$ python -q
>>> import numpy as np
>>> np.set_printoptions(precision=1, suppress=True, linewidth=140)
>>> rng = np.random.default_rng(4686)
>>> ang = np.sort(rng.uniform(-2, 2, 22))
>>> E = np.c_[ang, ang ** 2, ang ** 3] @ np.array([[3, 3, 3], [2, 1, 0], [0, 3, 3]])
>>> E
array([[  1.5, -22.4, -26. ],
       [  0.6, -16.2, -19. ],
       [ -0.4,  -9.6, -11.4],
       [ -0.8,  -7.1,  -8.5],
       [ -0.9,  -5.9,  -7.1],
       [ -1.1,  -2.3,  -2.7],
       [ -0.9,  -1.4,  -1.6],
       [ -0.4,  -0.4,  -0.5],
       [ -0.3,  -0.4,  -0.4],
       [  0.5,   0.5,   0.5],
       [  0.9,   0.9,   0.8],
       [  1.8,   1.9,   1.7],
       [  1.9,   2. ,   1.8],
       [  2.2,   2.4,   2.1],
       [  3.8,   4.8,   4.2],
       [  3.9,   4.9,   4.2],
       [  5.6,   8.3,   7.1],
       [  6. ,   9.1,   7.8],
       [  7.3,  12.1,  10.4],
       [ 10. ,  20. ,  17.4],
       [ 12.3,  27.4,  24.1],
       [ 12.4,  28. ,  24.6]])
>>> gram = np.cov(E, rowvar=False)
>>> E.std(axis=0)
array([ 4.1, 11.9, 11.7])
>>> np.linalg.eigvalsh(gram)[::-1]
array([303.7,   5.7,   0.1])
>>> gram
array([[ 18. ,  44.4,  41.3],
       [ 44.4, 147.9, 145. ],
       [ 41.3, 145. , 143.6]])
>>> np.polyfit(E[:, 1], E[:, 0], 1)
array([0.3, 2.2])
>>> round(float(np.linalg.norm(gram, 2) / np.linalg.norm(gram)), 1)
1.0
>>> np.argsort(-np.linalg.norm(gram, axis=0).round(6), kind="stable")[:3]
array([1, 2, 0])
